$ python3 -q
>>> import numpy as np
>>> from numpy import linalg as LA
>>> np.set_printoptions(precision=4, suppress=True, linewidth=120)
>>> def rnd(a):
...     return np.round(a, 4) + 0
... 
>>> K = np.load("mat.npy")
>>> K
array([[4, 3, 4, 3, 4, 3],
       [7, 6, 7, 6, 7, 6],
       [3, 1, 3, 1, 3, 1],
       [4, 3, 4, 3, 4, 3],
       [7, 6, 7, 6, 7, 6],
       [3, 1, 3, 1, 3, 1]])
>>> print(rnd(np.trace(LA.pinv(K) @ K)))
2.0
>>> M2 = K / np.sqrt((K ** 2).mean(axis=1, keepdims=True))
>>> print(LA.matrix_rank(K - K.mean(axis=1, keepdims=True)))
1
>>> print(np.allclose(K, K.T))
False
>>> rnd(np.sort(np.abs(LA.eigvals(K))))
array([ 0.,  0.,  0.,  0.,  0., 24.])
>>> print((K + K.T) / 2)
[[4.  5.  3.5 3.5 5.5 3. ]
 [5.  6.  4.  4.5 6.5 3.5]
 [3.5 4.  3.  2.5 5.  2. ]
 [3.5 4.5 2.5 3.  5.  2. ]
 [5.5 6.5 5.  5.  7.  4.5]
 [3.  3.5 2.  2.  4.5 1. ]]
>>> rnd(np.abs(LA.eigvals(K)).max())
np.float64(24.0)
>>> print((K - K.T) / 2)
[[ 0.  -2.   0.5 -0.5 -1.5  0. ]
 [ 2.   0.   3.   1.5  0.5  2.5]
 [-0.5 -3.   0.  -1.5 -2.  -1. ]
 [ 0.5 -1.5  1.5  0.  -1.   1. ]
 [ 1.5 -0.5  2.   1.   0.   1.5]
 [ 0.  -2.5  1.  -1.  -1.5  0. ]]
>>> arr = np.load("a.npy")
>>> arr
array([[ 1, -3,  0,  0],
       [ 0,  0,  0, -2],
       [ 0,  0,  0,  0],
       [ 0, -1,  0,  0],
       [ 0,  0,  0,  0],
       [ 0,  2,  0,  0],
       [ 0,  0,  0,  0],
       [ 3, -2,  3,  0],
       [ 0,  0,  0,  0],
       [ 0,  0,  0, -3],
       [ 0,  2,  0,  0],
       [ 1,  0,  0,  0]])
>>> cov = K.T @ K
>>> np.trace(cov), (K ** 2).sum()
(np.int64(720), np.int64(720))
>>> np.allclose(cov, cov.T)
True
>>> feats = np.load("out0.npy")
>>> feats
array([[ 1,  1, -1, -1, -1, -1,  1,  1],
       [ 1,  1,  1,  1,  1,  1,  1,  1],
       [ 1, -1, -1,  1, -1,  1,  1, -1],
       [ 1,  1,  1,  1, -1, -1, -1, -1]])
>>> theta = np.radians(45)
>>> Rm = np.eye(8)
>>> Rm[3, 3] = Rm[6, 6] = np.cos(theta)
>>> Rm[3, 6], Rm[6, 3] = -np.sin(theta), np.sin(theta)
>>> rnd(Rm)
array([[ 1.    ,  0.    ,  0.    ,  0.    ,  0.    ,  0.    ,  0.    ,  0.    ],
       [ 0.    ,  1.    ,  0.    ,  0.    ,  0.    ,  0.    ,  0.    ,  0.    ],
       [ 0.    ,  0.    ,  1.    ,  0.    ,  0.    ,  0.    ,  0.    ,  0.    ],
       [ 0.    ,  0.    ,  0.    ,  0.7071,  0.    ,  0.    , -0.7071,  0.    ],
       [ 0.    ,  0.    ,  0.    ,  0.    ,  1.    ,  0.    ,  0.    ,  0.    ],
       [ 0.    ,  0.    ,  0.    ,  0.    ,  0.    ,  1.    ,  0.    ,  0.    ],
       [ 0.    ,  0.    ,  0.    ,  0.7071,  0.    ,  0.    ,  0.7071,  0.    ],
       [ 0.    ,  0.    ,  0.    ,  0.    ,  0.    ,  0.    ,  0.    ,  1.    ]])
>>> M2 = feats @ Rm.T
>>> print(rnd(np.abs(M2 - feats).max(axis=0)))
[0. 0. 0. 1. 0. 0. 1. 0.]
>>> print(np.allclose(LA.norm(feats, axis=1), LA.norm(M2, axis=1)))
True
>>> rnd(LA.det(Rm)), rnd(np.trace(Rm))
(np.float64(1.0), np.float64(7.4142))
>>> rnd(M2)
array([[ 1.    ,  1.    , -1.    , -1.4142, -1.    , -1.    ,  0.    ,  1.    ],
       [ 1.    ,  1.    ,  1.    ,  0.    ,  1.    ,  1.    ,  1.4142,  1.    ],
       [ 1.    , -1.    , -1.    ,  0.    , -1.    ,  1.    ,  1.4142, -1.    ],
       [ 1.    ,  1.    ,  1.    ,  1.4142, -1.    , -1.    ,  0.    , -1.    ]])
>>> m1 = np.load("sample16.npy")
>>> m1
array([[5., 0., 0., 4.],
       [0., 5., 4., 0.],
       [0., 4., 5., 0.],
       [4., 0., 0., 5.]])
>>> Uu, s, Vt = LA.svd(feats, full_matrices=False)
>>> Uu.shape, s.shape, Vt.shape
((4, 4), (4,), (4, 8))
>>> rnd(Uu.T @ feats @ Vt.T)
array([[2.8284, 0.    , 0.    , 0.    ],
       [0.    , 2.8284, 0.    , 0.    ],
       [0.    , 0.    , 2.8284, 0.    ],
       [0.    , 0.    , 0.    , 2.8284]])
>>> print(rnd(np.cumsum(s ** 2) / np.sum(s ** 2)))
[0.25 0.5  0.75 1.  ]
>>> (s > 1e-8).sum()
np.int64(4)
>>> def softmax(z):
...     e = np.exp(z - z.max(axis=-1, keepdims=True))
...     return e / e.sum(axis=-1, keepdims=True)
... 
>>> rnd(softmax(m1[1]))
array([0.0049, 0.7239, 0.2663, 0.0049])
>>> softmax(m1).sum(axis=1)
array([1., 1., 1., 1.])
>>> scores = m1 @ m1.T / np.sqrt(4)
>>> rnd(softmax(scores))
array([[0.6225, 0.    , 0.    , 0.3775],
       [0.    , 0.6225, 0.3775, 0.    ],
       [0.    , 0.3775, 0.6225, 0.    ],
       [0.3775, 0.    , 0.    , 0.6225]])
>>> print(rnd(softmax(scores + np.triu(np.full(scores.shape, -np.inf), 1))))
[[1.     0.     0.     0.    ]
 [0.     1.     0.     0.    ]
 [0.     0.3775 0.6225 0.    ]
 [0.3775 0.     0.     0.6225]]
>>> softmax(scores).round(6).argmax(axis=1)
array([0, 1, 2, 3])
>>> evals, V = LA.eigh(m1)
>>> rnd(V.T @ V)
array([[1., 0., 0., 0.],
       [0., 1., 0., 0.],
       [0., 0., 1., 0.],
       [0., 0., 0., 1.]])
>>> rnd(evals)
array([1., 1., 9., 9.])
>>> np.unique(evals.round(6) + 0, return_counts=True)[1]
array([2, 2])
>>> evals.sum(), np.trace(m1)
(np.float64(20.0), np.float64(20.0))
>>> rnd(LA.svd(m1, compute_uv=False))
array([9., 9., 1., 1.])
>>> rnd(V @ np.diag(evals) @ V.T)
array([[5., 0., 0., 4.],
       [0., 5., 4., 0.],
       [0., 4., 5., 0.],
       [4., 0., 0., 5.]])
>>> rnd(V.T @ m1 @ V)
array([[1., 0., 0., 0.],
       [0., 1., 0., 0.],
       [0., 0., 9., 0.],
       [0., 0., 0., 9.]])
>>> O, V = LA.qr(m1[:, :1])[0], LA.qr(m1[:, 1:])[0]
>>> s = LA.svd(O.T @ V, compute_uv=False)
>>> rnd(np.degrees(np.arccos(s.clip(0, 1))))
array([12.6804])
>>> rnd(LA.norm(O @ O.T - V @ V.T, 2))
np.float64(1.0)
>>> rnd(s)
array([0.9756])
>>> evals, V = LA.eigh(m1)
>>> x = np.array([0, 1, 1, 1])
>>> print(x @ m1 @ x)
23.0
>>> np.abs(m1).sum(axis=1).max(), np.abs(evals).max()
(np.float64(9.0), np.float64(9.0))
>>> print(rnd(x @ m1 @ x / (x @ x)), rnd(evals[0]), evals[-1])
7.6667 1.0 9.0
>>> print(rnd(V * np.maximum(evals, 0) @ V.T))
[[5. 0. 0. 4.]
 [0. 5. 4. 0.]
 [0. 4. 5. 0.]
 [4. 0. 0. 5.]]
>>> rnd(V * np.abs(evals) @ V.T)
array([[5., 0., 0., 4.],
       [0., 5., 4., 0.],
       [0., 4., 5., 0.],
       [4., 0., 0., 5.]])
>>> A = np.loadtxt("test16.csv", delimiter=",")
>>> A
array([[1., 0., 2., 2., 2., 2., 1., 1., 3., 2.],
       [2., 1., 0., 2., 2., 2., 2., 1., 1., 3.],
       [3., 2., 1., 0., 2., 2., 2., 2., 1., 1.],
       [1., 3., 2., 1., 0., 2., 2., 2., 2., 1.],
       [1., 1., 3., 2., 1., 0., 2., 2., 2., 2.],
       [2., 1., 1., 3., 2., 1., 0., 2., 2., 2.],
       [2., 2., 1., 1., 3., 2., 1., 0., 2., 2.],
       [2., 2., 2., 1., 1., 3., 2., 1., 0., 2.],
       [2., 2., 2., 2., 1., 1., 3., 2., 1., 0.],
       [0., 2., 2., 2., 2., 1., 1., 3., 2., 1.]])
>>> O, Rm = LA.qr(A)
>>> rnd(O @ Rm)
array([[1., 0., 2., 2., 2., 2., 1., 1., 3., 2.],
       [2., 1., 0., 2., 2., 2., 2., 1., 1., 3.],
       [3., 2., 1., 0., 2., 2., 2., 2., 1., 1.],
       [1., 3., 2., 1., 0., 2., 2., 2., 2., 1.],
       [1., 1., 3., 2., 1., 0., 2., 2., 2., 2.],
       [2., 1., 1., 3., 2., 1., 0., 2., 2., 2.],
       [2., 2., 1., 1., 3., 2., 1., 0., 2., 2.],
       [2., 2., 2., 1., 1., 3., 2., 1., 0., 2.],
       [2., 2., 2., 2., 1., 1., 3., 2., 1., 0.],
       [0., 2., 2., 2., 2., 1., 1., 3., 2., 1.]])
>>> rnd(O.T @ O)
array([[1., 0., 0., 0., 0., 0., 0., 0., 0., 0.],
       [0., 1., 0., 0., 0., 0., 0., 0., 0., 0.],
       [0., 0., 1., 0., 0., 0., 0., 0., 0., 0.],
       [0., 0., 0., 1., 0., 0., 0., 0., 0., 0.],
       [0., 0., 0., 0., 1., 0., 0., 0., 0., 0.],
       [0., 0., 0., 0., 0., 1., 0., 0., 0., 0.],
       [0., 0., 0., 0., 0., 0., 1., 0., 0., 0.],
       [0., 0., 0., 0., 0., 0., 0., 1., 0., 0.],
       [0., 0., 0., 0., 0., 0., 0., 0., 1., 0.],
       [0., 0., 0., 0., 0., 0., 0., 0., 0., 1.]])
>>> np.trace(O @ O.T)
np.float64(10.0)
>>> print(rnd(np.abs(np.diag(Rm))))
[5.6569 3.2977 3.287  2.9924 2.5145 2.3084 1.9395 1.9391 1.9002 1.8961]
>>> x = np.array([2, 2, 2, 2, 1, 2, 0, 1, 0, 0])
>>> rhs = A @ x
>>> b, lr = np.zeros(10), 1 / LA.norm(A, 2) ** 2
>>> for i in range(300):
...     b -= lr * A.T @ (A @ b - rhs)
...     if i % 50 == 0: print(i, round(LA.norm(A @ b - rhs), 4))
... 
0 5.0414
50 2.4509
100 1.66
150 1.1456
200 0.796
250 0.5548
>>> rnd(b)
array([1.9336, 1.9685, 1.8644, 1.8808, 0.9847, 1.9553, 0.129 , 1.089 , 0.0972, 0.0975])
